% ipython --no-banner

In [1]: import numpy as np

In [2]: import numpy.linalg as la

In [3]: np.set_printoptions(precision=4, suppress=True, linewidth=140)

In [4]: J = np.load("m.npy")

In [5]: J
Out[5]: 
array([[ 0,  0,  0,  0],
       [ 3,  6, -6,  6],
       [ 2,  4, -4,  4],
       [ 3,  6, -6,  6],
       [ 3,  6, -6,  6]])

In [6]: Uu, sig, VT = la.svd(J)

In [7]: vecs = VT[:(sig > 1e-8).sum()]

In [8]: rng = np.random.default_rng(54)

In [9]: x = J[0] + 2 * J[3] + rng.integers(2) * np.eye(4)[0]

In [10]: x
Out[10]: array([  6.,  12., -12.,  12.])

In [11]: np.diag(vecs.T @ vecs)
Out[11]: array([0.0769, 0.3077, 0.3077, 0.3077])

In [12]: np.allclose(vecs.T @ vecs @ x, x)
Out[12]: True

In [13]: vecs.T @ vecs
Out[13]: 
array([[ 0.0769,  0.1538, -0.1538,  0.1538],
       [ 0.1538,  0.3077, -0.3077,  0.3077],
       [-0.1538, -0.3077,  0.3077, -0.3077],
       [ 0.1538,  0.3077, -0.3077,  0.3077]])

In [14]: np.round(la.norm(x - vecs.T @ vecs @ x), 4)
Out[14]: np.float64(0.0)

In [15]: round(np.trace(la.pinv(J) @ J), 4)
Out[15]: np.float64(1.0)

In [16]: J @ la.pinv(J) @ J
Out[16]: 
array([[ 0.,  0.,  0.,  0.],
       [ 3.,  6., -6.,  6.],
       [ 2.,  4., -4.,  4.],
       [ 3.,  6., -6.,  6.],
       [ 3.,  6., -6.,  6.]])

In [17]: np.unique(J.round(6), axis=0).shape
Out[17]: (3, 4)

In [18]: la.lstsq(J[:-1].T, J[-1])[2]
Out[18]: np.int32(1)

In [19]: X = np.array([[-0.5, 0.2, 20.0],
    ...:     [0.8, -1.2, -20.0],
    ...:     [-2.0, -0.6, -14.0],
    ...:     [0.3, 1.7, -42.0]])

In [20]: A2 = np.array([[2, 3], [-2, 1]])

In [21]: basis = np.kron(A2, X)

In [22]: basis.shape
Out[22]: (8, 6)

In [23]: basis
Out[23]: 
array([[  -1. ,    0.4,   40. ,   -1.5,    0.6,   60. ],
       [   1.6,   -2.4,  -40. ,    2.4,   -3.6,  -60. ],
       [  -4. ,   -1.2,  -28. ,   -6. ,   -1.8,  -42. ],
       [   0.6,    3.4,  -84. ,    0.9,    5.1, -126. ],
       [   1. ,   -0.4,  -40. ,   -0.5,    0.2,   20. ],
       [  -1.6,    2.4,   40. ,    0.8,   -1.2,  -20. ],
       [   4. ,    1.2,   28. ,   -2. ,   -0.6,  -14. ],
       [  -0.6,   -3.4,   84. ,    0.3,    1.7,  -42. ]])

In [24]: A2 = np.c_[X[:, :1] @ np.array([[0]]), np.array([7, 1, -1, 1])]

In [25]: A2
Out[25]: 
array([[ 0.,  7.],
       [ 0.,  1.],
       [ 0., -1.],
       [ 0.,  1.]])

In [26]: la.norm(la.qr(X)[0].T @ A2, axis=0) ** 2 / ((A2 ** 2).sum(axis=0) + 1e-12)
Out[26]: array([0.    , 0.1202])

In [27]: la.lstsq(X, A2[:, 0])[0]
Out[27]: array([0., 0., 0.])

In [28]: la.norm(A2 - X @ la.lstsq(X, A2)[0], axis=0)
Out[28]: array([0.    , 6.7637])

In [29]: la.matrix_rank(np.c_[X, A2])
Out[29]: np.int64(4)

In [30]: F = (rng.random((4, 4)) < 0.3) + np.eye(4)

In [31]: F /= F.sum(axis=1, keepdims=True)

In [32]: F
Out[32]: 
array([[0.3333, 0.3333, 0.    , 0.3333],
       [0.    , 0.5   , 0.5   , 0.    ],
       [0.    , 0.    , 0.5   , 0.5   ],
       [0.5   , 0.    , 0.    , 0.5   ]])

In [33]: T = np.stack([F, 2 * F, F[::-1]])

In [34]: la.matrix_rank(T.reshape(3, -1))
Out[34]: np.int64(2)

In [35]: T.shape
Out[35]: (3, 4, 4)

In [36]: np.einsum("bij,cij->bc", T, T)
Out[36]: 
array([[1.8333, 3.6667, 1.1667],
       [3.6667, 7.3333, 2.3333],
       [1.1667, 2.3333, 1.8333]])

In [37]: la.matrix_rank(T)
Out[37]: array([4, 4, 4])

In [38]: (T @ F.T).shape
Out[38]: (3, 4, 4)

In [39]: E = np.load("w.npy")

In [40]: E
Out[40]: 
array([[ 3,  4,  5,  6,  7,  8],
       [ 9, 10, 11, 12, 13, 14]])

In [41]: W = np.array([[2, -1, -4, 3],
    ...:     [-2, 4, 2, 5],
    ...:     [-1, 5, -3, 3],
    ...:     [-4, -3, -4, 5],
    ...:     [-2, 4, 4, -2],
    ...:     [3, -3, -5, -2]])

In [42]: coef = np.array([-2, -2, -1, 3])

In [43]: H = np.maximum(E @ W + coef, 0)

In [44]: la.matrix_rank(H)
Out[44]: np.int64(2)

In [45]: basis = np.array([[0, 1, -1], [-2, 2, 0], [2, 0, 0], [-1, -1, 0]])

In [46]: (H @ basis).round(6).argmax(axis=1)
Out[46]: array([2, 2])

In [47]: la.rank(E)
AttributeError: module 'numpy.linalg' has no attribute 'rank'


In [48]: la.svd(E, compute_uv=False)
Out[48]: array([31.7213,  1.9382])

In [49]: E - E[0]
Out[49]: 
array([[0, 0, 0, 0, 0, 0],
       [6, 6, 6, 6, 6, 6]])

In [50]: E[2]
IndexError: index 2 is out of bounds for axis 0 with size 2


In [51]: np.count_nonzero(E)
Out[51]: np.int64(12)

In [52]: E.sum(axis=1)
Out[52]: array([33, 69])

In [53]: np.diff(E, axis=0)
Out[53]: array([[6, 6, 6, 6, 6, 6]])

In [54]: np.zeros(2, 6)
TypeError: Cannot interpret '6' as a data type


In [55]: la.matrix_rank(E)
Out[55]: np.int64(2)

In [56]: W0 = np.load("block8.npy")

In [57]: W0
Out[57]: 
array([[ 2,  2],
       [-8, -8],
       [ 4,  4],
       [ 2,  2],
       [ 2,  2]])

In [58]: # rank 1

In [59]: Uu, sig, VT = la.svd(W0)

In [60]: sig.round(4) + 0
Out[60]: array([13.5647,  0.    ])

In [61]: A2 = Uu[:, :1] @ np.diag(sig[:1]) @ VT[:1]

In [62]: round(la.norm(W0 - A2, 2), 4), round(sig[1], 4)
Out[62]: (np.float64(0.0), np.float64(0.0))

In [63]: round(float(np.abs(W0 - A2).max()), 4)
Out[63]: 0.0

In [64]: la.matrix_rank(A2)
Out[64]: np.int64(1)

In [65]: round(float(la.norm(W0 - A2) / la.norm(W0)), 4)
Out[65]: 0.0

In [66]: np.argsort(-la.norm(W0, axis=0).round(6), kind="stable")[:3]
Out[66]: array([0, 1])

In [67]: la.cond(W0) > 100
Out[67]: np.True_

In [68]: [round(float(x), 4) for x in la.svd(W0, compute_uv=False)[:3]]
Out[68]: [13.5647, 0.0]

In [69]: round(float(la.norm(W0, 2) / la.norm(W0)), 4)
Out[69]: 1.0

In [70]: M = np.loadtxt("test14.csv", delimiter=",")

In [71]: M
Out[71]: 
array([[ 0., -1.,  0.],
       [ 0., -4., -1.],
       [ 0.,  0.,  0.],
       [ 0.,  0.,  0.],
       [ 0.,  0.,  3.],
       [ 0., -5.,  0.]])

In [72]: # null space of dimension 1

In [73]: M @ M
ValueError: matmul: Input operand 1 has a mismatch in its core dimension 0, with gufunc signature (n?,k),(k,m?)->(n?,m?) (size 6 is different from 3)


In [74]: G = M.T @ M

In [75]: G
Out[75]: 
array([[ 0.,  0.,  0.],
       [ 0., 42.,  4.],
       [ 0.,  4., 10.]])

In [76]: r = la.matrix_rank(M)

In [77]: r
Out[77]: np.int64(2)

In [78]: N = la.svd(M)[2][r:].T

In [79]: [int(la.matrix_rank(M[:, :j + 1])) for j in range(3)]
Out[79]: [0, 1, 2]

In [80]: N.shape
Out[80]: (3, 1)

In [81]: [int(la.matrix_rank(np.delete(M, i, axis=0))) for i in range(6)]
Out[81]: [2, 2, 2, 2, 2, 2]

In [82]: M @ N
Out[82]: 
array([[0.],
       [0.],
       [0.],
       [0.],
       [0.],
       [0.]])

In [83]: [int(la.matrix_rank(M[:i])) for i in range(1, len(M) + 1)]
Out[83]: [1, 2, 2, 2, 2, 2]

In [84]: Uu, sig, VT = la.svd(M)

In [85]: vecs = VT[:(sig > 1e-8).sum()]

In [86]: x = M[3] + -3 * M[2] + rng.integers(2) * np.eye(3)[2]

In [87]: x
Out[87]: array([0., 0., 0.])

In [88]: np.diag(vecs.T @ vecs)
Out[88]: array([0., 1., 1.])

In [89]: np.round(vecs.T @ vecs, 4) + 0
Out[89]: 
array([[0., 0., 0.],
       [0., 1., 0.],
       [0., 0., 1.]])

In [90]: m1 = np.loadtxt("sample3.csv", delimiter=",")

In [91]: m1
Out[91]: 
array([[ 2.3664,  4.6949,  1.0454],
       [ 0.2649, -4.4539, -3.3384],
       [-0.0732,  1.3934,  1.0836],
       [-0.2835,  4.5579,  3.3406],
       [-1.1747, -3.0864, -1.0912],
       [-2.254 , -6.185 , -2.1475],
       [-0.3527, -5.337 , -3.1728],
       [ 0.7804, -2.1466, -2.1278],
       [-1.1532, -1.5333, -0.159 ],
       [ 0.273 ,  5.3035,  3.3052],
       [ 2.0991,  7.7305,  3.2094],
       [-3.2822, -9.3954, -3.314 ],
       [-0.4035, -3.7339, -2.1613],
       [ 0.1171, -1.5822, -1.1117],
       [-0.8164,  2.2221,  2.1356],
       [-0.4091, -3.813 , -2.2081],
       [-0.0584,  0.0345,  0.0606],
       [ 1.0294,  4.616 ,  2.245 ],
       [ 1.2063,  1.6232,  0.0119],
       [ 0.4182,  3.7375,  2.2468],
       [ 0.3764,  5.3053,  3.28  ],
       [ 0.0195, -1.4712, -1.2278],
       [-1.0275, -4.5852, -2.187 ],
       [-1.2966, -0.0843,  1.1484],
       [ 0.5766, -0.6926, -1.0456],
       [-1.627 , -3.8997, -1.0494],
       [-2.0471, -7.6891, -3.1791],
       [-2.0362, -7.757 , -3.3099],
       [ 1.799 ,  2.439 , -0.0305],
       [-2.318 , -4.7826, -1.0187],
       [ 0.3027,  3.8254,  2.2255]])

In [92]: [round(float(x), 4) for x in la.svd(M, compute_uv=False)[:3]]
Out[92]: [6.5186, 3.0834, 0.0]

In [93]: np.argsort(-la.norm(M, axis=0).round(6), kind="stable")[:3]
Out[93]: array([1, 2, 0])

In [94]: round(float(la.norm(M, 2) / la.norm(M)), 4)
Out[94]: 0.904

In [95]: arr = np.load("x.npy")

In [96]: arr
Out[96]: 
array([[3, 3, 3, 3],
       [0, 0, 0, 0],
       [3, 3, 3, 3],
       [0, 0, 0, 0]])

In [97]: # rows 0 and 2 are equal

In [98]: G = E.T @ E

In [99]: np.round(la.eigvalsh(G)[::-1], 4) + 0
Out[99]: array([1006.2435,    3.7565,    0.    ,    0.    ,    0.    ,    0.    ])

In [100]: la.matrix_rank(G)
Out[100]: np.int64(2)

In [101]: la.matrix_rank(arr, rtol=0.1)
Out[101]: np.int64(1)

In [102]: np.argsort(-la.norm(arr, axis=0).round(6), kind="stable")[:3]
Out[102]: array([0, 1, 2])

In [103]: round(la.norm(arr, 2) / la.norm(arr), 4)
Out[103]: np.float64(1.0)

In [104]: [round(float(x), 4) for x in la.svd(arr, compute_uv=False)[:3]]
Out[104]: [8.4853, 0.0, 0.0]

In [105]: x = np.array([3, 2, -5, 5])

In [106]: a = np.maximum(arr @ x, 0)

In [107]: np.maximum(arr @ (3 * x), 0)
Out[107]: array([45,  0, 45,  0])

In [108]: arr.T @ a
Out[108]: array([90, 90, 90, 90])
